% ipython --no-banner

In [1]: import numpy as np

In [2]: np.set_printoptions(precision=3, suppress=True, linewidth=140, sign=" ")

In [3]: def rd(a):
   ...:     return np.round(a, 3) + 0
   ...: 

In [4]: m1 = np.load("out13.npy")

In [5]: print(m1)
[[ 2  3  4  1  4  8  1]
 [ 0  7  5  1  1  6  0]
 [ 0  0  3  9  9  2  0]
 [ 0  0  0  0  1  1  8]
 [ 0  0  0  0  3  0  6]
 [ 0  0  0  0  0  0  7]
 [ 0  0  0  0  0  0  9]]

In [6]: B = m1 / np.sqrt((m1 ** 2).mean(axis=1, keepdims=True))

In [7]: print(rd(B[3]))
[ 0.     0.     0.     0.     0.326  0.326  2.605]

In [8]: print(np.linalg.matrix_rank(B) == np.linalg.matrix_rank(m1))
True

In [9]: print(np.linalg.matrix_rank(m1 - m1.mean(axis=1, keepdims=True)))
6

In [10]: F = np.array([[1, -1, 1, -1, 1, -1, 1, -1],
    ...:     [1, 1, 1, 1, 1, 1, 1, 1],
    ...:     [1, 1, 1, 1, -1, -1, -1, -1]])

In [11]: print(F)
[[ 1 -1  1 -1  1 -1  1 -1]
 [ 1  1  1  1  1  1  1  1]
 [ 1  1  1  1 -1 -1 -1 -1]]

In [12]: print(rd(np.linalg.norm(F, "nuc")))
8.485

In [13]: print(rd(np.linalg.norm(F) ** 2 / np.linalg.norm(F, 2) ** 2))
3.0

In [14]: print(rd(np.linalg.norm(F[2], 1)), rd(np.linalg.norm(F[2], np.inf)))
8.0 1.0

In [15]: u, v = F[1], F[0]

In [16]: print(u @ v)
0

In [17]: p = (u @ v) / (u @ u) * u

In [18]: print(rd(np.linalg.norm(u + v) ** 2 + np.linalg.norm(u - v) ** 2))
32.0

In [19]: u = np.array([-3, -4])

In [20]: print(np.polyval(u, F[0]))
[-7 -1 -7 -1 -7 -1 -7 -1]

In [21]: print(np.array([np.convolve(row, u, "same") for row in F]))
[[-3 -1  1 -1  1 -1  1 -1]
 [-3 -7 -7 -7 -7 -7 -7 -7]
 [-3 -7 -7 -7 -1  7  7  7]]

In [22]: x0 = np.array([0, -2, -2, -1, 3, -3, 2, 0])

In [23]: h1 = np.maximum(F @ x0, 0)

In [24]: print(np.maximum(F @ x0, 0) - np.maximum(-F @ x0, 0))
[ 9 -3 -7]

In [25]: print(F.T @ h1)
[ 9 -9  9 -9  9 -9  9 -9]

In [26]: X = np.load("run4.npy")

In [27]: print(X)
[[ 1.     0.5    0.25   0.125  0.062  0.031  0.016]
 [ 0.5    1.     0.5    0.25   0.125  0.062  0.031]
 [ 0.25   0.5    1.     0.5    0.25   0.125  0.062]
 [ 0.125  0.25   0.5    1.     0.5    0.25   0.125]
 [ 0.062  0.125  0.25   0.5    1.     0.5    0.25 ]
 [ 0.031  0.062  0.125  0.25   0.5    1.     0.5  ]
 [ 0.016  0.031  0.062  0.125  0.25   0.5    1.   ]]

In [28]: x0 = np.array([1, -2, 1, -1, 1, -1, 1])

In [29]: h1 = np.maximum(X @ x0, 0)

In [30]: print(rd(h1))
[ 0.172  0.     0.     0.     0.312  0.     0.641]

In [31]: print(rd(np.tanh(X @ x0)))
[ 0.17  -0.82  -0.063 -0.462  0.302 -0.215  0.566]

In [32]: print(rd(np.maximum(X @ (3 * x0), 0)))
[ 0.516  0.     0.     0.     0.936  0.     1.923]

In [33]: print(np.flatnonzero(h1 > 1e-9))
[ 0  4  6]

In [34]: print(rd(np.maximum(X @ x0, 0) - np.maximum(-X @ x0, 0)))
[ 0.172 -1.156 -0.063 -0.5    0.312 -0.218  0.641]

In [35]: w, vecs = np.linalg.eigh(X)

In [36]: print(rd(vecs @ np.diag(w) @ vecs.T))
[[ 1.     0.5    0.25   0.125  0.062  0.031  0.016]
 [ 0.5    1.     0.5    0.25   0.125  0.062  0.031]
 [ 0.25   0.5    1.     0.5    0.25   0.125  0.062]
 [ 0.125  0.25   0.5    1.     0.5    0.25   0.125]
 [ 0.062  0.125  0.25   0.5    1.     0.5    0.25 ]
 [ 0.031  0.062  0.125  0.25   0.5    1.     0.5  ]
 [ 0.016  0.031  0.062  0.125  0.25   0.5    1.   ]]

In [37]: print(np.unique(w.round(6) + 0, return_counts=True)[1])
[ 1  1  1  1  1  1  1]

In [38]: print(rd(w))
[ 0.347  0.394  0.487  0.664  1.     1.615  2.493]

In [39]: print(rd(np.linalg.eigvalsh(X @ X)))
[ 0.12   0.155  0.238  0.441  1.001  2.607  6.216]

In [40]: B = np.linalg.inv(X)

In [41]: print(rd(np.linalg.inv(B)))
[[ 1.     0.5    0.25   0.125  0.062  0.031  0.016]
 [ 0.5    1.     0.5    0.25   0.125  0.062  0.031]
 [ 0.25   0.5    1.     0.5    0.25   0.125  0.062]
 [ 0.125  0.25   0.5    1.     0.5    0.25   0.125]
 [ 0.062  0.125  0.25   0.5    1.     0.5    0.25 ]
 [ 0.031  0.062  0.125  0.25   0.5    1.     0.5  ]
 [ 0.016  0.031  0.062  0.125  0.25   0.5    1.   ]]

In [42]: print(rd(np.linalg.det(X) * np.linalg.det(B)))
1.0

In [43]: print(rd(X @ B))
[[ 1.  0.  0.  0.  0.  0.  0.]
 [ 0.  1.  0.  0.  0.  0.  0.]
 [ 0.  0.  1.  0.  0.  0.  0.]
 [ 0.  0.  0.  1.  0.  0.  0.]
 [ 0.  0.  0.  0.  1.  0.  0.]
 [ 0.  0.  0.  0.  0.  1.  0.]
 [ 0.  0.  0.  0.  0.  0.  1.]]

In [44]: print(np.allclose(B, X.T))
False

In [45]: print((np.abs(B) > 1e-9).astype(int))
[[ 1  1  1  1  1  0  1]
 [ 1  1  1  1  1  1  0]
 [ 1  1  1  1  1  1  1]
 [ 1  1  1  1  1  1  1]
 [ 1  1  1  1  1  1  1]
 [ 0  1  1  1  1  1  1]
 [ 1  0  1  1  1  1  1]]
